$ python3 -q
>>> import numpy as np
>>> np.set_printoptions(precision=4, suppress=True, linewidth=100)
>>> feats = np.array([[-2, -1, 4],
...     [8, -2, 7],
...     [0, -4, 8],
...     [-7, -2, 9],
...     [6, 9, 9],
...     [-6, -9, -8],
...     [-6, -9, -8],
...     [3, -2, 1],
...     [4, 2, 8]])
>>> print(feats)
[[-2 -1  4]
 [ 8 -2  7]
 [ 0 -4  8]
 [-7 -2  9]
 [ 6  9  9]
 [-6 -9 -8]
 [-6 -9 -8]
 [ 3 -2  1]
 [ 4  2  8]]
>>> B = feats / np.linalg.norm(feats, axis=1, keepdims=True)
>>> C2 = B @ B.T
>>> print(C2[2])
[ 0.8783  0.6615  1.      0.7727  0.286  -0.2327 -0.2327  0.4781  0.6831]
>>> print(round(float(np.degrees(np.arccos(np.clip(C2[2, 5], -1, 1)))), 4))
103.4554
>>> print(np.linalg.norm(B, axis=1))
[1. 1. 1. 1. 1. 1. 1. 1. 1.]
>>> print((np.abs(C2) > 0.9).astype(int))
[[1 0 0 1 0 0 0 0 0]
 [0 1 0 0 0 0 0 0 0]
 [0 0 1 0 0 0 0 0 0]
 [1 0 0 1 0 0 0 0 0]
 [0 0 0 0 1 1 1 0 0]
 [0 0 0 0 1 1 1 0 0]
 [0 0 0 0 1 1 1 0 0]
 [0 0 0 0 0 0 0 1 0]
 [0 0 0 0 0 0 0 0 1]]
>>> B = np.c_[feats[:, :2] @ np.array([[-3, 3], [1, 3]]), np.array([-4, 2, -3, 5, 1, -1, 5, -3, 3])]
>>> print(B)
[[  5  -9  -4]
 [-26  18   2]
 [ -4 -12  -3]
 [ 19 -27   5]
 [ -9  45   1]
 [  9 -45  -1]
 [  9 -45   5]
 [-11   3  -3]
 [-10  18   3]]
>>> print(np.round(np.linalg.norm(B - feats @ np.linalg.lstsq(feats, B)[0], axis=0), 4) + 0)
[0.     0.     9.6445]
>>> print(np.linalg.matrix_rank(B))
3
>>> print(np.linalg.matrix_rank(np.c_[feats, B]))
4
>>> rng = np.random.default_rng(1593)
>>> z = rng.permutation(3)
>>> B = feats[:, z] * rng.choice([-1, 1], 3)
>>> print(B)
[[ 4 -1 -2]
 [ 7 -2  8]
 [ 8 -4  0]
 [ 9 -2 -7]
 [ 9  9  6]
 [-8 -9 -6]
 [-8 -9 -6]
 [ 1 -2  3]
 [ 8  2  4]]
>>> U, _, Vh = np.linalg.svd(feats.T @ B)
>>> print(z)
[2 1 0]
>>> print(np.round(U @ Vh, 4) + 0)
[[0. 0. 1.]
 [0. 1. 0.]
 [1. 0. 0.]]
>>> print(np.round(np.linalg.lstsq(feats, B)[0], 4) + 0)
[[0. 0. 1.]
 [0. 1. 0.]
 [1. 0. 0.]]
>>> A = np.loadtxt("block16.csv", delimiter=",")
>>> print(A)
[[0.3333 0.3333 0.3333 0.    ]
 [0.     1.     0.     0.    ]
 [0.5    0.     0.5    0.    ]
 [0.25   0.     0.25   0.5   ]]
>>> r = np.linalg.matrix_rank(A)
>>> print(r)
3
>>> N = np.linalg.svd(A)[2][r:].T
>>> print(N.shape)
(4, 1)
>>> print(np.round(N[:, 0] / N[np.abs(N[:, 0]).round(6).argmax(), 0], 4) + 0)
[ 1.  0. -1.  0.]
>>> print(np.allclose(A @ N, 0))
True
>>> print([int(np.linalg.matrix_rank(A[:, :j + 1])) for j in range(4)])
[1, 2, 2, 3]
>>> print(np.linalg.matrix_rank(A.T @ A), np.linalg.matrix_rank(A @ A.T))
3 3
>>> print(np.round(A @ N, 4) + 0)
[[0.]
 [0.]
 [0.]
 [0.]]
>>> hat = np.triu(np.array([[3, 3, 3, 0], [0, 5, 2, 1], [5, 4, 4, 5], [0, 2, 3, 2]]), 1) + np.eye(4)
>>> B = hat @ A @ np.linalg.inv(hat)
>>> print(np.round(np.poly(B), 4) + 0)
[ 1.     -2.3333  1.75   -0.4167  0.    ]
>>> print(round(np.trace(B), 4), round(float(np.trace(A)), 4))
2.3333 2.3333
>>> print(hat @ A - A @ hat)
[[ 1.5     2.     -0.1667 -2.    ]
 [ 1.25    0.     -0.75   -0.5   ]
 [ 1.25   -1.5    -0.25    0.    ]
 [ 0.     -0.75   -0.75   -1.25  ]]
>>> print(np.round(np.linalg.det(B), 4))
0.0
>>> C2 = A.T @ A
>>> print(np.allclose(C2, C2.T))
True
>>> print((A @ A.T).shape)
(4, 4)
>>> print(np.diag(C2))
[0.4236 1.1111 0.4236 0.25  ]
>>> print(round(np.trace(C2), 4), np.round((A ** 2).sum(), 4))
2.2083 2.2083
>>> print(np.round(np.linalg.svd(A, compute_uv=False) ** 2, 4) + 0)
[1.1907 0.818  0.1996 0.    ]
